% ipython --no-banner

In [1]: import numpy as np

In [2]: from numpy import linalg as LA

In [3]: np.set_printoptions(precision=2, suppress=True, linewidth=120)

In [4]: def tidy(a):
   ...:     return np.round(a, 2) + 0
   ...: 

In [5]: K = np.loadtxt("out7.csv", delimiter=",")

In [6]: tidy(K)
Out[6]: 
array([[ 0.65, -0.35,  0.37,  0.77, -0.36, -1.61],
       [-0.45,  1.28, -1.25, -0.06,  0.  , -0.78],
       [-0.97,  0.82,  1.45, -0.24,  0.25, -0.4 ],
       [-0.97, -0.08, -0.1 ,  1.55, -0.63,  0.48],
       [-0.65, -0.78, -0.33,  0.31,  1.62, -0.39],
       [-1.04, -0.99, -0.27, -0.92, -0.89, -0.5 ]])

In [7]: def softmax(z):
   ...:     e = np.exp(z - z.max(axis=-1, keepdims=True))
   ...:     return e / e.sum(axis=-1, keepdims=True)
   ...: 

In [8]: tidy(softmax(K[5]))
Out[8]: array([0.12, 0.13, 0.26, 0.14, 0.14, 0.21])

In [9]: tidy(softmax(K[5] + 4))
Out[9]: array([0.12, 0.13, 0.26, 0.14, 0.14, 0.21])

In [10]: scores = K @ K.T / np.sqrt(6)

In [11]: tidy(softmax(scores))
Out[11]: 
array([[0.51, 0.1 , 0.1 , 0.1 , 0.1 , 0.1 ],
       [0.1 , 0.51, 0.1 , 0.1 , 0.1 , 0.1 ],
       [0.1 , 0.1 , 0.51, 0.1 , 0.1 , 0.1 ],
       [0.1 , 0.1 , 0.1 , 0.51, 0.1 , 0.1 ],
       [0.1 , 0.1 , 0.1 , 0.1 , 0.51, 0.1 ],
       [0.1 , 0.1 , 0.1 , 0.1 , 0.1 , 0.51]])

In [12]: tidy(softmax(scores + np.triu(np.full(scores.shape, -np.inf), 1)))
Out[12]: 
array([[1.  , 0.  , 0.  , 0.  , 0.  , 0.  ],
       [0.16, 0.84, 0.  , 0.  , 0.  , 0.  ],
       [0.14, 0.14, 0.72, 0.  , 0.  , 0.  ],
       [0.12, 0.12, 0.12, 0.63, 0.  , 0.  ],
       [0.11, 0.11, 0.11, 0.11, 0.56, 0.  ],
       [0.1 , 0.1 , 0.1 , 0.1 , 0.1 , 0.51]])

In [13]: softmax(scores).round(6).argmax(axis=1)
Out[13]: array([0, 1, 2, 3, 4, 5])

In [14]: t3 = np.stack([K, 4 * K, K[::-1]])

In [15]: tidy(np.einsum("bij,cij->bc", t3, t3))
Out[15]: 
array([[ 24.,  96.,   0.],
       [ 96., 384.,   0.],
       [  0.,   0.,  24.]])

In [16]: tidy(LA.norm(t3, axis=(1, 2)))
Out[16]: array([ 4.9, 19.6,  4.9])

In [17]: LA.matrix_rank(t3)
Out[17]: array([6, 6, 6])

In [18]: tidy(LA.det(t3))
Out[18]: array([    -64., -262144.,      64.])

In [19]: t3.shape
Out[19]: (3, 6, 6)

In [20]: (t3 @ K.T).shape
Out[20]: (3, 6, 6)

In [21]: f = np.array([0, 0, -2, -2, 2, 0])

In [22]: other = K + np.outer(f, np.eye(6)[2])

In [23]: LA.matrix_rank(LA.inv(other) - LA.inv(K), tol=1e-8)
Out[23]: np.int64(1)

In [24]: tidy(LA.det(other) / LA.det(K)), tidy(1 + LA.solve(K, f)[2])
Out[24]: (np.float64(0.16), np.float64(0.16))

In [25]: tidy(other)
Out[25]: 
array([[ 0.65, -0.35,  0.37,  0.77, -0.36, -1.61],
       [-0.45,  1.28, -1.25, -0.06,  0.  , -0.78],
       [-0.97,  0.82, -0.55, -0.24,  0.25, -0.4 ],
       [-0.97, -0.08, -2.1 ,  1.55, -0.63,  0.48],
       [-0.65, -0.78,  1.67,  0.31,  1.62, -0.39],
       [-1.04, -0.99, -0.27, -0.92, -0.89, -0.5 ]])

In [26]: vec = np.array([0, 2, 1, 0, 0, 1])

In [27]: y = K @ vec

In [28]: tidy(y)
Out[28]: array([-1.93,  0.53,  2.69,  0.22, -2.27, -2.75])

In [29]: tidy(LA.solve(K, y))
Out[29]: array([0., 2., 1., 0., 0., 1.])

In [30]: rng = np.random.default_rng(96497)

In [31]: labels = rng.permutation(6)

In [32]: labels
Out[32]: array([3, 5, 4, 0, 2, 1])

In [33]: other = K[labels][:, labels]

In [34]: tidy(LA.det(other)), tidy(LA.det(K[labels]))
Out[34]: (np.float64(-64.0), np.float64(64.0))

In [35]: tidy(other)
Out[35]: 
array([[ 1.55,  0.48, -0.63, -0.97, -0.1 , -0.08],
       [-0.92, -0.5 , -0.89, -1.04, -0.27, -0.99],
       [ 0.31, -0.39,  1.62, -0.65, -0.33, -0.78],
       [ 0.77, -1.61, -0.36,  0.65,  0.37, -0.35],
       [-0.24, -0.4 ,  0.25, -0.97,  1.45,  0.82],
       [-0.06, -0.78,  0.  , -0.45, -1.25,  1.28]])

In [36]: tidy(np.trace(other))
Out[36]: np.float64(6.04)

In [37]: tidy(np.diag(other))
Out[37]: array([ 1.55, -0.5 ,  1.62,  0.65,  1.45,  1.28])

In [38]: tidy(np.sort(np.abs(LA.eigvals(other))))
Out[38]: array([2., 2., 2., 2., 2., 2.])

In [39]: data = np.loadtxt("x.csv", delimiter=",")

In [40]: data
Out[40]: 
array([[-1., -2., -3.,  0.],
       [ 3., -2.,  0.,  2.],
       [ 0.,  0.,  1., -3.],
       [-3., -3., -3.,  1.],
       [-1., -3., -3., -2.],
       [ 5., -6., -3.,  4.]])

In [41]: q, R = LA.qr(data)

In [42]: tidy(np.abs(np.diag(R)))
Out[42]: array([6.71, 7.16, 1.61, 4.  ])

In [43]: np.allclose(R.T @ R, data.T @ data)
Out[43]: True

In [44]: tidy(q)
Out[44]: 
array([[-0.15, -0.35,  0.6 ,  0.16],
       [ 0.45, -0.07, -0.27, -0.11],
       [ 0.  ,  0.  , -0.62,  0.6 ],
       [-0.45, -0.62, -0.41, -0.49],
       [-0.15, -0.49,  0.09,  0.6 ],
       [ 0.75, -0.5 ,  0.05, -0.07]])

In [45]: tidy(q.T @ q)
Out[45]: 
array([[1., 0., 0., 0.],
       [0., 1., 0., 0.],
       [0., 0., 1., 0.],
       [0., 0., 0., 1.]])

In [46]: tidy(abs(R[0, 0])), tidy(LA.norm(data[:, 0]))
Out[46]: (np.float64(6.71), np.float64(6.71))

In [47]: P = data @ LA.solve(data.T @ data, data.T)

In [48]: tidy(np.diag(P))
Out[48]: array([0.53, 0.29, 0.75, 0.99, 0.63, 0.81])

In [49]: vec = np.array([5, -5, 9, 9])

In [50]: y = data @ vec

In [51]: tidy(LA.solve(data.T @ data, data.T @ y))
Out[51]: array([ 5., -5.,  9.,  9.])

In [52]: tidy(LA.lstsq(data, y)[0])
Out[52]: array([ 5., -5.,  9.,  9.])

In [53]: y = y + 0.3 * rng.normal(size=6)

In [54]: tidy(y)
Out[54]: array([-21.95,  43.1 , -18.22, -18.72, -35.34,  64.94])

In [55]: c, *_ = LA.lstsq(data, y)

In [56]: tidy(c)
Out[56]: array([ 5.28, -4.75,  8.72,  9.01])

In [57]: c.round()
Out[57]: array([ 5., -5.,  9.,  9.])

In [58]: tidy(LA.norm(y - data @ c))
Out[58]: np.float64(0.35)

In [59]: other = np.c_[data[:, :1] @ np.array([[1]]), np.array([1, 2, -1, -2, 3, -2])]

In [60]: other
Out[60]: 
array([[-1.,  1.],
       [ 3.,  2.],
       [ 0., -1.],
       [-3., -2.],
       [-1.,  3.],
       [ 5., -2.]])

In [61]: tidy(LA.lstsq(data, other[:, 0])[0])
Out[61]: array([1., 0., 0., 0.])

In [62]: LA.matrix_rank(other)
Out[62]: np.int64(2)

In [63]: q, _ = LA.qr(np.array([[0.0, 0.2, -0.8, -0.9, -0.7, -1.5],
    ...:     [1.6, 0.2, -1.0, 1.5, 1.0, 1.1],
    ...:     [1.4, -1.7, 0.5, 0.6, 0.9, 0.1],
    ...:     [0.5, -0.1, 0.0, 1.1, -1.7, 0.6],
    ...:     [-0.7, -1.2, -0.4, 2.2, -0.8, 1.3],
    ...:     [-0.4, 0.9, 1.3, 0.2, -0.3, -0.9]]))

In [64]: vecs, _ = LA.qr(np.array([[-0.1, -0.5, -0.3, -1.4, -0.2, 0.7, -0.2],
    ...:     [-1.0, -0.1, -0.5, 1.4, 0.9, -1.7, 0.3],
    ...:     [1.1, 0.1, 0.7, 0.7, 0.1, -1.0, -0.3],
    ...:     [-1.2, -0.3, -0.4, 0.0, -1.8, -1.0, -0.5],
    ...:     [-0.5, 0.4, -2.4, 0.4, 1.0, 1.2, 0.3],
    ...:     [-0.2, -0.7, -0.6, -0.3, -0.1, -0.1, -0.1],
    ...:     [0.8, -1.6, 0.8, 0.0, 0.4, -1.0, 0.8]]))

In [65]: sigma = 5 * 0.5 ** np.arange(6)

In [66]: X = q[:, :6] * sigma @ vecs[:6]

In [67]: tidy(X)
Out[67]: 
array([[ 0.22,  0.03, -0.16, -0.07,  0.53,  0.24, -0.01],
       [ 0.93,  1.18,  0.46, -1.76,  1.13, -2.19, -1.04],
       [-0.91,  0.5 ,  0.71, -2.55, -0.12, -1.66, -0.81],
       [ 0.11,  0.42, -0.1 , -0.64,  0.09, -0.78, -0.24],
       [-0.44, -0.51, -0.15, -0.25, -1.17,  1.77,  0.31],
       [ 0.09, -0.2 , -0.28,  1.39, -0.32, -0.28,  0.08]])

In [68]: vec = np.array([-1, 2, 0, 1, 2, 2, -2])

In [69]: h1 = np.maximum(X @ vec, 0)

In [70]: tidy(h1)
Out[70]: array([1.33, 0.  , 0.  , 0.  , 0.  , 0.  ])

In [71]: tidy(np.maximum(X @ (3 * vec), 0))
Out[71]: array([4., 0., 0., 0., 0., 0.])

In [72]: tidy(LA.norm(X, axis=0))
Out[72]: array([1.4 , 1.45, 0.92, 3.46, 1.75, 3.38, 1.37])

In [73]: LA.norm(X, axis=1).argmax()
Out[73]: np.int64(1)

In [74]: tidy(LA.norm(X, axis=1))
Out[74]: array([0.65, 3.57, 3.39, 1.13, 2.27, 1.5 ])

In [75]: tidy(LA.norm(X[4] - X[5]))
Out[75]: np.float64(2.84)

In [76]: tidy(LA.norm(X, 1)), tidy(LA.norm(X, np.inf))
Out[76]: (np.float64(6.93), np.float64(8.68))

In [77]: tidy(LA.norm(X[4], 1)), tidy(LA.norm(X[4], np.inf))
Out[77]: (np.float64(4.6), np.float64(1.77))

In [78]: mat = np.triu(rng.random((8, 8)) < 0.3, 1).astype(int)

In [79]: mat = mat + mat.T

In [80]: mat
Out[80]: 
array([[0, 0, 1, 0, 0, 0, 0, 0],
       [0, 0, 0, 0, 0, 0, 0, 1],
       [1, 0, 0, 0, 0, 1, 1, 0],
       [0, 0, 0, 0, 0, 0, 0, 1],
       [0, 0, 0, 0, 0, 1, 0, 0],
       [0, 0, 1, 0, 1, 0, 1, 0],
       [0, 0, 1, 0, 0, 1, 0, 1],
       [0, 1, 0, 1, 0, 0, 1, 0]])

In [81]: np.trace(mat @ mat @ mat) // 6
Out[81]: np.int64(1)

In [82]: low = np.diag(mat.sum(axis=1)) - mat

In [83]: round(LA.det(low[1:, 1:]))
Out[83]: 3

In [84]: (LA.eigvalsh(low) < 1e-8).sum()
Out[84]: np.int64(1)

In [85]: tidy(LA.norm(data[5], 1)), tidy(LA.norm(data[5], np.inf))
Out[85]: (np.float64(18.0), np.float64(6.0))

In [86]: tidy(LA.norm(data) ** 2 / LA.norm(data, 2) ** 2)
Out[86]: np.float64(1.56)

In [87]: tidy(LA.norm(data, 2))
Out[87]: np.float64(10.69)

In [88]: Uu, sigma, Vt = LA.svd(mat)

In [89]: np.argmax(sigma[:-1] / (sigma[1:] + 1e-6)) + 1
Out[89]: np.int64(6)

In [90]: tidy(sigma)
Out[90]: array([2.47, 1.94, 1.62, 1.46, 1.  , 0.62, 0.  , 0.  ])

In [91]: other = Uu[:, :6] @ np.diag(sigma[:6]) @ Vt[:6]

In [92]: tidy(np.abs(mat - other).max())
Out[92]: np.float64(0.0)

In [93]: LA.matrix_rank(mat, rtol=0.05)
Out[93]: np.int64(6)

In [94]: tidy(other)
Out[94]: 
array([[0., 0., 1., 0., 0., 0., 0., 0.],
       [0., 0., 0., 0., 0., 0., 0., 1.],
       [1., 0., 0., 0., 0., 1., 1., 0.],
       [0., 0., 0., 0., 0., 0., 0., 1.],
       [0., 0., 0., 0., 0., 1., 0., 0.],
       [0., 0., 1., 0., 1., 0., 1., 0.],
       [0., 0., 1., 0., 0., 1., 0., 1.],
       [0., 1., 0., 1., 0., 0., 1., 0.]])

In [95]: LA.matrix_rank(other)
Out[95]: np.int64(6)

In [96]: feats = np.load("block6.npy")

In [97]: feats
Out[97]: 
array([[  1,  -3,  -5,  -1],
       [ -1,  -3,   0,   0],
       [  3,   3,  10,   2],
       [ -2,   0,   0,   0],
       [ -2,   2,   5,   1],
       [  0,  -1, -10,  -2],
       [  0,   0,  15,   3]])

In [98]: [round(float(x), 2) for x in LA.svd(mat, compute_uv=False)[:3]]
Out[98]: [2.47, 1.94, 1.62]

In [99]: LA.cond(mat) > 100
Out[99]: np.True_

In [100]: np.argsort(-LA.norm(mat, axis=0).round(6), kind="stable")[:3]
Out[100]: array([2, 5, 6])

In [101]: m1 = np.loadtxt("mat.csv", delimiter=",")

In [102]: m1
Out[102]: 
array([[-0.3,  0.6,  0. ,  1.6,  0.2,  0.2,  1. , -0.2, -1.5],
       [-0.3, -0.1,  1.4, -0.7,  1.4,  0.9, -1.1, -2.1,  0. ],
       [ 0.3, -0.4,  1.9, -0.6, -1.4, -0.6, -0.7,  0.2,  1.5],
       [ 6. ,  4. ,  2.5, -2.5,  1.5,  0.5,  4. , -4.5, -5. ],
       [-1.2,  0.6,  0.7,  0.7,  1.3, -1. , -2.1,  1. ,  0.4],
       [ 0.2,  0.4,  0.9, -1.8, -1.1, -0.4, -0.3,  0.7, -1.6],
       [ 0.1,  0.9, -0.6, -1.2,  1.2, -0.2,  0.3, -0.6, -1. ],
       [ 0.8,  0.4,  0.6, -3.1,  1.1,  1.2, -0.9,  1.5,  0.2],
       [ 0.1, -0.4, -0.1, -0.8,  2.8, -1.8,  0.6, -0.3, -1.1],
       [-1.6,  0.6, -1. , -1. ,  1. ,  0.1,  1.3,  1.5,  1.2],
       [-1.1, -0.9, -0.6,  0.5,  1.3,  0.5, -0.1,  1.5,  0.8],
       [ 0. ,  1.4,  0.1, -0.7,  0.4, -0.3,  1.1, -2.4,  0.4],
       [ 0.9, -0.2,  3.5,  0.2,  0.2, -0.9,  2.1, -0.3, -0.2],
       [ 0.6, -1. ,  1.1, -1.4, -1.8, -0.9,  0.2, -0.8,  2.2],
       [-1. ,  0.2, -0.8,  1. , -0.2,  0.1,  1.1, -1.1,  0.8],
       [ 1.2, -1.4, -1. , -0.8,  0.8, -0.4,  0.3, -0.6,  0.8],
       [ 0.4,  0.2,  0.3,  0.8, -1.5,  0.9, -0.5, -0.4,  1.7],
       [-1.5,  2. , -1.2, -1.1, -1.3, -0.7, -0.3, -0.3, -0.1],
       [ 0.1, -0.8,  1.6,  1.2,  0.5,  0. , -0.7,  0.4,  2.3],
       [ 1.3, -1.3,  1.6, -0.8, -0.8, -0.4,  0.6, -0.3,  0.4],
       [-0.6,  0.4,  1.3,  2.1, -1.1, -0.8,  0.1,  0.2, -0.9],
       [-1.4, -0.1,  0.3,  0.2,  0. , -1.1, -0.6, -1.1,  0. ],
       [-0.3,  0.9,  2.3, -0.5,  0. , -0.2,  1.3,  1.6, -0.8],
       [ 0.3,  0.5,  2.1,  0.1, -0.4, -0.2,  0.3, -0.2,  1.4],
       [ 0.1, -0.9,  0.2, -0.7,  0.3, -0.7, -1.3,  0.1,  0.4],
       [-0.6,  0.3,  1.8,  0. , -2.2, -0.6, -1.4, -1.2, -0.5],
       [-0.5, -0.2, -0.7, -2.4, -0.5, -0.5,  0.5,  0.4,  0.2],
       [-0.3,  0.6,  0.6, -0.1,  0.1, -0.9,  0.3, -0.5,  1.2],
       [-1. , -1.7,  0.2, -1.8,  0.1,  0. ,  0.8,  0.1, -1.5],
       [-0.1, -1.8, -0.5,  1.7, -1.5,  0. ,  0.3,  1. ,  1. ],
       [ 0.4, -0.3,  1.4, -0.9,  1.4, -0.3,  0.3,  0.9, -0.9],
       [ 1.6,  1. , -1.5, -0.2, -0.2, -1.7, -0.2,  0.8,  0.3],
       [ 0.3,  1.2, -1.2,  0.1, -0.4,  1.3,  0.5,  0.8, -1. ],
       [-0.5, -1.5, -0.2,  0.4,  0.5,  0.4, -0.5, -0.6,  0.8],
       [-1.6, -0.3, -3.4, -0.7, -0.6,  1.4,  1.5,  0. ,  0.6],
       [ 0.1, -0.3,  0.2, -0.2,  0.2,  0.4, -0.2,  0.2, -2.1],
       [-1.4, -0.4,  0.4, -2.1, -0.7,  0.5,  0.6, -0.3, -1. ]])

In [103]: other = np.c_[m1[:, :4] @ np.array([[-3, 2, 2, -2], [2, -2, 1, -3], [3, -1, -2, 2], [2, 1, -1, 3]]), np.array([-3, -3, 2, 5, 0, -5, -3, 0, 5, 3, 4, 0, 5, 1, 2, -5, -5, 3, -3, -1, -1, 1, 3, 1, -1, -5, -5, 3, 4, 0, 3, 5, 2, -5, 2, -4, 1])]

In [104]: tidy(other)
Out[104]: 
array([[  5.3,  -0.2,  -1.6,   3.6,  -3. ],
       [  3.5,  -2.5,  -2.8,   1.6,  -3. ],
       [  2.8,  -1.1,  -3. ,   2.6,   2. ],
       [ -7.5,  -1. ,  13.5, -26.5,   5. ],
       [  8.3,  -3.6,  -3.9,   4.1,   0. ],
       [ -0.7,  -3.1,   0.8,  -5.2,  -5. ],
       [ -2.7,  -2.2,   3.5,  -7.7,  -3. ],
       [ -6. ,  -2.9,   3.9, -10.9,   0. ],
       [ -3. ,   0.3,   0.8,  -1.6,   5. ],
       [  1. ,  -4.4,   0.4,  -3.6,   3. ],
       [  0.7,   0.7,  -2.4,   5.2,   4. ],
       [  1.7,  -3.6,   1.9,  -6.1,   0. ],
       [  7.8,  -1.1,  -5.6,   6.4,   5. ],
       [ -3.3,   0.7,  -0.6,  -0.2,   1. ],
       [  3. ,  -0.6,  -1.2,   2.8,   2. ],
       [-11. ,   5.4,   3.8,  -2.6,  -5. ],
       [  1.7,   0.9,  -0.4,   1.6,  -5. ],
       [  2.7,  -6.9,   2.5,  -8.7,   3. ],
       [  5.3,   1.4,  -5. ,   9. ,  -3. ],
       [ -3.3,   2.8,  -1.1,   2.1,  -1. ],
       [ 10.7,  -1.2,  -5.5,   8.9,  -1. ],
       [  5.3,  -2.7,  -3.7,   4.3,   1. ],
       [  8.6,  -5.2,  -3.8,   1. ,   3. ],
       [  6.6,  -2.4,  -3.2,   2.4,   1. ],
       [ -2.9,   1.1,  -0.4,   0.8,  -1. ],
       [  7.8,  -3.6,  -4.5,   3.9,  -5. ],
       [ -5.8,  -2.3,   2.6,  -7. ,  -5. ],
       [  3.7,  -2.5,  -1.1,  -0.3,   3. ],
       [ -3.4,  -0.6,  -2.3,   2.1,   4. ],
       [ -1.4,   5.6,  -2.7,   9.7,   0. ],
       [  0.6,  -0.9,  -1.4,   0.2,   3. ],
       [ -7.7,   2.5,   7.4,  -9.8,   5. ],
       [ -1.9,  -0.5,   4.1,  -6.3,   2. ],
       [ -1.3,   2.6,  -2.5,   6.3,  -5. ],
       [ -7.4,   0.1,   4. ,  -4.8,   2. ],
       [ -0.7,   0.4,  -0.3,   0.5,  -4. ],
       [  0.4,  -4.5,  -1.9,  -1.5,   1. ]])

In [105]: tidy(LA.norm(LA.qr(m1)[0].T @ other, axis=0) ** 2 / ((other ** 2).sum(axis=0) + 1e-12))
Out[105]: array([1.  , 1.  , 1.  , 1.  , 0.43])

In [106]: LA.matrix_rank(other)
Out[106]: np.int64(5)
